% python3 -q
>>> import numpy as np
>>> import numpy.linalg as la
>>> np.set_printoptions(suppress=True, linewidth=140)
>>> M = np.array([[3, 2, 3, 2, 3, 2],
...     [-1, -2, -1, -2, -1, -2],
...     [-2, 1, -2, 1, -2, 1],
...     [3, 2, 3, 2, 3, 2],
...     [-1, -2, -1, -2, -1, -2],
...     [-2, 1, -2, 1, -2, 1]])
>>> round(la.det(M), 2)
np.float64(0.0)
>>> round(float(np.abs(la.eigvals(M)).max()), 2)
1.0
>>> np.round(np.sort(np.abs(la.eigvals(M))), 2) + 0
array([0., 0., 0., 0., 0., 1.])
>>> (M + M.T) / 2
array([[ 3. ,  0.5,  0.5,  2.5,  1. ,  0. ],
       [ 0.5, -2. ,  0. ,  0. , -1.5, -0.5],
       [ 0.5,  0. , -2. ,  2. , -1.5, -0.5],
       [ 2.5,  0. ,  2. ,  2. ,  0.5,  1.5],
       [ 1. , -1.5, -1.5,  0.5, -1. , -2. ],
       [ 0. , -0.5, -0.5,  1.5, -2. ,  1. ]])
>>> np.trace(M)
np.int64(1)
>>> print(M @ M)
[[ 0  5  0  5  0  5]
 [ 0 -3  0 -3  0 -3]
 [ 0 -1  0 -1  0 -1]
 [ 0  5  0  5  0  5]
 [ 0 -3  0 -3  0 -3]
 [ 0 -1  0 -1  0 -1]]
>>> (M - M.T) / 2
array([[ 0. ,  1.5,  2.5, -0.5,  2. ,  2. ],
       [-1.5,  0. , -1. , -2. ,  0.5, -1.5],
       [-2.5,  1. ,  0. , -1. , -0.5,  1.5],
       [ 0.5,  2. ,  1. ,  0. ,  2.5,  0.5],
       [-2. , -0.5,  0.5, -2.5,  0. ,  0. ],
       [-2. ,  1.5, -1.5, -0.5,  0. ,  0. ]])
>>> print(np.allclose(M, M.T))
False
>>> x0 = np.array([-1, 2, 1, -1, -1, -2])
>>> h1 = np.maximum(M @ x0, 0)
>>> np.flatnonzero(h1 > 1e-9)
array([1, 2, 4, 5])
>>> np.round(np.tanh(M @ x0), 2)
array([-1.  ,  1.  ,  0.76, -1.  ,  1.  ,  0.76])
>>> data = np.loadtxt("x.csv", delimiter=",")
>>> data.round(2)
array([[ 0.73,  0.12, -0.37,  0.42,  0.37],
       [ 0.12,  0.94,  0.17, -0.19, -0.17],
       [-0.37,  0.17,  0.49,  0.58,  0.51],
       [ 0.42, -0.19,  0.58,  0.35, -0.58],
       [ 0.37, -0.17,  0.51, -0.58,  0.49]])
>>> [round(float(la.det(data[:i, :i])), 2) + 0 for i in range(1, 6)]
[0.73, 0.67, 0.16, -0.49, -1.0]
>>> print(np.round(la.norm(data, axis=0), 2))
[1. 1. 1. 1. 1.]
>>> np.round(data.T @ data, 2) + 0
array([[1., 0., 0., 0., 0.],
       [0., 1., 0., 0., 0.],
       [0., 0., 1., 0., 0.],
       [0., 0., 0., 1., 0.],
       [0., 0., 0., 0., 1.]])
>>> round(float(data[:, 4] @ data[:, 3]), 2)
-0.0
>>> np.round(la.svd(data, compute_uv=False), 2)
array([1., 1., 1., 1., 1.])
>>> np.round(la.eigvals(data), 2)
array([ 1., -1.,  1.,  1.,  1.])
>>> round(la.det(data.T), 2)
np.float64(-1.0)
>>> print(np.einsum("ii->", data))
3.0
>>> round(float(la.eigvals(data).sum().real), 2)
3.0
>>> print(np.round(np.poly(data), 2))
[ 1. -3.  2.  2. -3.  1.]
>>> q, _ = la.qr(np.array([[-0.9, -0.3, 0.7, 0.0, 0.8, 0.6, -1.2],
...     [-1.3, -0.8, -0.5, -1.2, 0.6, 0.5, 0.1],
...     [-0.4, -0.6, 0.6, 1.4, 2.0, 1.6, 2.3],
...     [-0.1, 1.5, 0.0, -1.3, -0.6, -1.4, -0.7],
...     [0.7, -2.0, -0.6, -1.6, 1.1, 0.5, 0.7],
...     [-0.8, 0.3, -0.3, 0.5, 0.9, 0.3, 0.8],
...     [-0.1, 1.1, 0.1, 0.1, -0.9, 1.5, 1.3]]))
>>> K = -1 * q
>>> K.round(2)
array([[ 0.46,  0.13,  0.55,  0.45, -0.12,  0.02,  0.5 ],
       [ 0.67,  0.31, -0.45,  0.18, -0.22, -0.08, -0.41],
       [ 0.2 ,  0.22,  0.53, -0.26,  0.55, -0.21, -0.46],
       [ 0.05, -0.51, -0.16,  0.61,  0.54,  0.15, -0.17],
       [-0.36,  0.66, -0.25,  0.34,  0.35, -0.29,  0.22],
       [ 0.41, -0.08, -0.35, -0.45,  0.46,  0.04,  0.53],
       [ 0.05, -0.37, -0.03,  0.03, -0.11, -0.92,  0.08]])
>>> U, s, vt = la.svd(K, full_matrices=False)
>>> np.round(s / s[0], 2)
array([1., 1., 1., 1., 1., 1., 1.])
>>> np.round(U.T @ K @ vt.T, 2) + 0
array([[1., 0., 0., 0., 0., 0., 0.],
       [0., 1., 0., 0., 0., 0., 0.],
       [0., 0., 1., 0., 0., 0., 0.],
       [0., 0., 0., 1., 0., 0., 0.],
       [0., 0., 0., 0., 1., 0., 0.],
       [0., 0., 0., 0., 0., 1., 0.],
       [0., 0., 0., 0., 0., 0., 1.]])
>>> s.round(2)
array([1., 1., 1., 1., 1., 1., 1.])
>>> C2 = K.T @ K
>>> (K @ K.T).shape
(7, 7)
>>> print(la.matrix_rank(C2))
7
>>> np.round(np.diag(C2), 2)
array([1., 1., 1., 1., 1., 1., 1.])
>>> x0 = np.array([6, 9, -2, 0, -8, 8, 5])
>>> round(float(la.norm(x0)), 2), round(la.norm(K @ x0), 2)
(16.55, np.float64(16.55))
>>> J = np.load("sample6.npy")
>>> J
array([[ 11.93, -11.96,   4.05, -19.97,   4.06, -12.02],
       [ -6.02,   5.97,  -1.97,   9.98,  -1.99,   6.01],
       [ 12.01, -11.93,   4.02, -20.07,   3.94, -12.03],
       [ 11.98, -11.96,   4.  , -20.07,   3.93, -12.08],
       [  0.  ,  -0.06,  -0.05,   0.04,  -0.11,   0.02],
       [ -2.99,   2.94,  -1.02,   5.07,  -0.96,   2.97],
       [-14.98,  14.96,  -4.92,  25.  ,  -5.04,  14.97]])
>>> out = J / la.norm(J, axis=1, keepdims=True)
>>> C2 = out @ out.T
>>> print((C2 - 2 * np.eye(7)).round(6).argmax(axis=1))
[2 6 3 2 5 6 1]
>>> la.matrix_rank(J, rtol=0.1)
np.int64(1)
>>> C2 = J.T @ J
>>> print((J @ J.T).shape)
(7, 7)
>>> np.round(la.eigvalsh(C2)[::-1], 2) + 0
array([4210.43,    0.03,    0.02,    0.01,    0.  ,    0.  ])
>>> la.matrix_rank(C2)
np.int64(6)
>>> out = J / np.sqrt((J ** 2).mean(axis=1, keepdims=True))
>>> print(la.matrix_rank(J - J.mean(axis=1, keepdims=True)))
5
>>> out[6].round(2)
array([-1.  ,  1.  , -0.33,  1.67, -0.34,  1.  ])
>>> la.matrix_rank(out) == la.matrix_rank(J)
np.True_
>>> U, s, vt = la.svd(J)
>>> np.argmax(s[:-1] / (s[1:] + 1e-6)) + 1
np.int64(1)
>>> s.round(2)
array([64.89,  0.18,  0.14,  0.1 ,  0.06,  0.04])
>>> out = U[:, :1] @ np.diag(s[:1]) @ vt[:1]
>>> print(la.matrix_rank(J, rtol=0.05))
1
>>> np.round(la.norm(J - out, 2), 2), np.round(s[1], 2)
(np.float64(0.18), np.float64(0.18))
>>> C = np.array([[0, -2, 0, 2], [0, 3, -2, -3], [3, 0, 0, 1], [-2, 1, 2, -2]])
>>> rng = np.random.default_rng(853)
>>> m1 = (rng.random((39, 4)) < 0.25) @ C
>>> m1
array([[-2,  1,  2, -2],
       [ 0, -2,  0,  2],
       [ 3,  3, -2, -2],
       [-2, -1,  2,  0],
       [ 0, -2,  0,  2],
       [ 1,  4,  0, -4],
       [ 0,  1, -2, -1],
       [ 0,  0,  0,  0],
       [ 0,  0,  0,  0],
       [-2, -1,  2,  0],
       [ 0,  3, -2, -3],
       [-2,  1,  2, -2],
       [ 0,  0,  0,  0],
       [ 0,  0,  0,  0],
       [ 1,  1,  2, -1],
       [ 0, -2,  0,  2],
       [-2,  1,  2, -2],
       [ 3,  0,  0,  1],
       [ 0, -2,  0,  2],
       [ 0, -2,  0,  2],
       [ 0,  1, -2, -1],
       [ 1,  1,  2, -1],
       [ 0,  0,  0,  0],
       [ 3,  3, -2, -2],
       [ 0,  0,  0,  0],
       [ 0, -2,  0,  2],
       [ 0,  0,  0,  0],
       [ 0,  3, -2, -3],
       [ 0,  0,  0,  0],
       [ 0,  0,  0,  0],
       [-2,  2,  0, -3],
       [ 3, -2,  0,  3],
       [ 0,  0,  0,  0],
       [ 3,  0,  0,  1],
       [ 0,  0,  0,  0],
       [ 0, -2,  0,  2],
       [ 0,  0,  0,  0],
       [ 3,  0,  0,  1],
       [ 3,  0,  0,  1]])
>>> Ac = m1 - m1.mean(axis=0)
>>> U, s, vt = la.svd(Ac, full_matrices=False)
>>> np.abs(vt[0]).argmax()
np.int64(3)
>>> np.searchsorted(np.cumsum(s ** 2) / (s ** 2).sum(), 0.9) + 1
np.int64(2)
>>> print(np.round(np.abs(vt[-1]), 2))
[0.24 0.7  0.07 0.67]
>>> np.round(Ac.mean(axis=0), 2) + 0
array([0., 0., 0., 0.])
>>> print(np.round(vt[0] * np.sign(vt[0, np.abs(vt[0]).argmax()]), 2))
[ 0.05 -0.68  0.13  0.72]
>>> W0 = np.loadtxt("out6.csv", delimiter=",")
>>> W0
array([[  3.67,  -0.89,   4.6 ,   6.54,   6.96],
       [  1.51,   1.32,   5.28,  -8.53,   1.05],
       [  3.66,  -0.36,   4.06,   5.94,   3.52],
       [  2.08,  -0.98,   5.9 ,  -9.56,   0.58],
       [  5.38,  -1.55,   4.15,   7.26,   3.46],
       [  3.1 ,  -0.2 ,   5.45,   5.53,   4.13],
       [  3.36,  -0.26,   6.29,   7.03,   4.28],
       [  2.14,   1.42,   6.  ,  -9.23,  -0.78],
       [  4.9 ,  -1.16,   5.87,   6.96,   4.06],
       [  5.35,  -2.36,   5.  ,   5.2 ,   4.69],
       [  5.88,  -1.23,   5.73,   5.77,   3.41],
       [  3.25,   0.7 ,   4.87,  -8.49,   0.95],
       [  0.79,  -0.67,   4.72,  -9.39,   0.51],
       [  1.1 ,  -3.42,   4.61,  -7.34,   1.46],
       [  2.93,   2.6 ,   5.42,   5.66,   4.31],
       [  2.13,   2.51,   4.87,  -9.19,   0.11],
       [  3.7 ,  -0.2 ,   4.15,   7.21,   3.18],
       [  3.46,   1.51,   3.53,  -9.64,   0.24],
       [  2.04,   2.26,   3.04,  -9.03,   1.46],
       [  1.13,  -1.  ,   2.47,  -9.35,   1.73],
       [  1.44,   1.05,   3.41,  -9.83,  -0.95],
       [  0.67,   1.04,   2.77,  -8.67,  -0.48],
       [  4.17,   1.73,   7.13,   5.51,   4.67],
       [  5.72,  -0.38,   5.24,   5.86,   3.5 ],
       [  1.97,   1.61,   5.03, -10.24,   0.98],
       [  3.49,  -1.24,   4.94,   5.4 ,   5.58],
       [  2.32,   1.24,   4.75, -10.3 ,   0.98],
       [  4.79,   0.59,   4.98,   6.02,   4.82]])
>>> Ac = W0 - W0.mean(axis=0)
>>> V = la.svd(Ac)[2][:2]
>>> out = Ac - Ac @ V.T @ V
>>> np.round(out.std(axis=0), 2)
array([0.89, 0.21, 0.94, 0.24, 0.86])
>>> np.round(np.diag(V.T @ V), 2)
array([0.03, 0.95, 0.04, 0.92, 0.07])
>>> la.norm(out, axis=1).round(6).argmax()
np.int64(0)
>>> print(np.round((Ac @ V.T).std(axis=0), 2))
[8.05 1.4 ]
>>> np.round(la.norm(W0, 1), 2), np.round(la.norm(W0, np.inf), 2)
(np.float64(214.68), np.float64(23.21))
>>> F = np.array([[5, 1, 3, 5, -2, 1, 0, 0],
...     [0, 5, 1, 3, 5, -2, 1, 0],
...     [0, 0, 5, 1, 3, 5, -2, 1],
...     [1, 0, 0, 5, 1, 3, 5, -2],
...     [-2, 1, 0, 0, 5, 1, 3, 5],
...     [5, -2, 1, 0, 0, 5, 1, 3],
...     [3, 5, -2, 1, 0, 0, 5, 1],
...     [1, 3, 5, -2, 1, 0, 0, 5]])
>>> x0 = np.array([-1, -2, 2, 2, -2, -3, 3, 3])
>>> rhs = F @ x0
>>> rhs
array([ 10,  -3, -12,   7,  11,  -2,   3,  12])
>>> np.round(la.solve(F.T, F[1]), 2) + 0
array([0., 1., 0., 0., 0., 0., 0., 0.])
>>> np.round(la.solve(F, 5 * rhs), 2)
array([ -5., -10.,  10.,  10., -10., -15.,  15.,  15.])
>>> x0 = np.array([-3, 1, 3, 3, 3])
>>> rhs = W0 @ x0
>>> np.round(la.lstsq(W0, rhs)[0], 2)
array([-3.,  1.,  3.,  3.,  3.])
>>> np.round(la.pinv(W0) @ W0, 2) + 0
array([[1., 0., 0., 0., 0.],
       [0., 1., 0., 0., 0.],
       [0., 0., 1., 0., 0.],
       [0., 0., 0., 1., 0.],
       [0., 0., 0., 0., 1.]])
>>> rhs = rhs + 0.02 * rng.normal(size=28)
>>> rhs.round(2)
array([ 42.38,  -9.8 ,  29.23, -16.48,  26.9 ,  35.84,  42.52, -17.03,  34.83,  26.25,  25.85, -17.06, -15.5 , -10.5 ,  40.  , -16.52,
        32.33, -26.49, -17.45, -19.83, -25.4 , -20.11,  41.18,  26.27, -16.97,  36.04, -19.41,  33.66])
>>> c, *_ = la.lstsq(W0, rhs)
>>> c.round()
array([-3.,  1.,  3.,  3.,  3.])
